$ python3 -q
>>> import numpy as np
>>> np.set_printoptions(precision=3, suppress=True, linewidth=120, floatmode="fixed")
>>> tidy = lambda a: np.round(a, 3) + 0
>>> arr = np.array([[-3, 2, 3, 0, 0, 3, 3],
...     [-1, 3, -2, 3, 1, 1, 2],
...     [3, -3, 3, -1, -1, 1, 0],
...     [-3, 2, 3, -2, -3, 0, 3],
...     [-1, 3, -2, 0, 3, 3, -2],
...     [3, -1, 0, 0, 2, 1, 0],
...     [2, 1, 0, 2, 1, -2, -3]])
>>> arr[-1] = arr[0] + -3 * arr[1]
>>> arr
array([[-3,  2,  3,  0,  0,  3,  3],
       [-1,  3, -2,  3,  1,  1,  2],
       [ 3, -3,  3, -1, -1,  1,  0],
       [-3,  2,  3, -2, -3,  0,  3],
       [-1,  3, -2,  0,  3,  3, -2],
       [ 3, -1,  0,  0,  2,  1,  0],
       [ 0, -7,  9, -9, -3,  0, -3]])
>>> f = np.array([-2, 2])
>>> np.convolve(arr[1], f)
array([  2,  -8,  10, -10,   4,   0,  -2,   4])
>>> U, sig, VT = np.linalg.svd(arr)
>>> evecs = VT[:(sig > 1e-8).sum()]
>>> rng = np.random.default_rng(43)
>>> vec = arr[4] + -3 * arr[0] + rng.integers(2) * np.eye(7)[4]
>>> vec
array([  8.000,  -3.000, -11.000,   0.000,   4.000,  -6.000, -11.000])
>>> tidy(np.diag(evecs.T @ evecs))
array([0.980, 0.812, 0.634, 0.905, 0.955, 0.825, 0.889])
>>> tidy(np.linalg.norm(vec - evecs.T @ evecs @ vec))
np.float64(0.213)
>>> rank = np.linalg.matrix_rank(arr)
>>> rank
np.int64(6)
>>> N = np.linalg.svd(arr)[2][rank:].T
>>> [int(np.linalg.matrix_rank(arr[:i])) for i in range(1, len(arr) + 1)]
[1, 2, 3, 4, 5, 6, 6]
>>> tidy(N[:, 0] / N[np.abs(N[:, 0]).round(6).argmax(), 0])
array([ 0.234,  0.717,  1.000,  0.509,  0.353, -0.692, -0.551])
>>> np.linalg.matrix_rank(arr.T @ arr), np.linalg.matrix_rank(arr @ arr.T)
(np.int64(6), np.int64(6))
>>> U, sig, VT = np.linalg.svd(arr)
>>> tidy(sig)
array([16.852,  9.025,  5.660,  4.657,  1.569,  1.172,  0.000])
>>> other = U[:, :6] @ np.diag(sig[:6]) @ VT[:6]
>>> tidy(np.linalg.norm(arr - other) / np.linalg.norm(arr))
np.float64(0.0)
>>> np.linalg.matrix_rank(arr, rtol=0.05)
np.int64(6)
>>> tidy(np.abs(arr - other).max())
np.float64(0.0)
>>> tidy(other)
array([[-3.000,  2.000,  3.000,  0.000,  0.000,  3.000,  3.000],
       [-1.000,  3.000, -2.000,  3.000,  1.000,  1.000,  2.000],
       [ 3.000, -3.000,  3.000, -1.000, -1.000,  1.000,  0.000],
       [-3.000,  2.000,  3.000, -2.000, -3.000,  0.000,  3.000],
       [-1.000,  3.000, -2.000,  0.000,  3.000,  3.000, -2.000],
       [ 3.000, -1.000,  0.000,  0.000,  2.000,  1.000,  0.000],
       [ 0.000, -7.000,  9.000, -9.000, -3.000,  0.000, -3.000]])
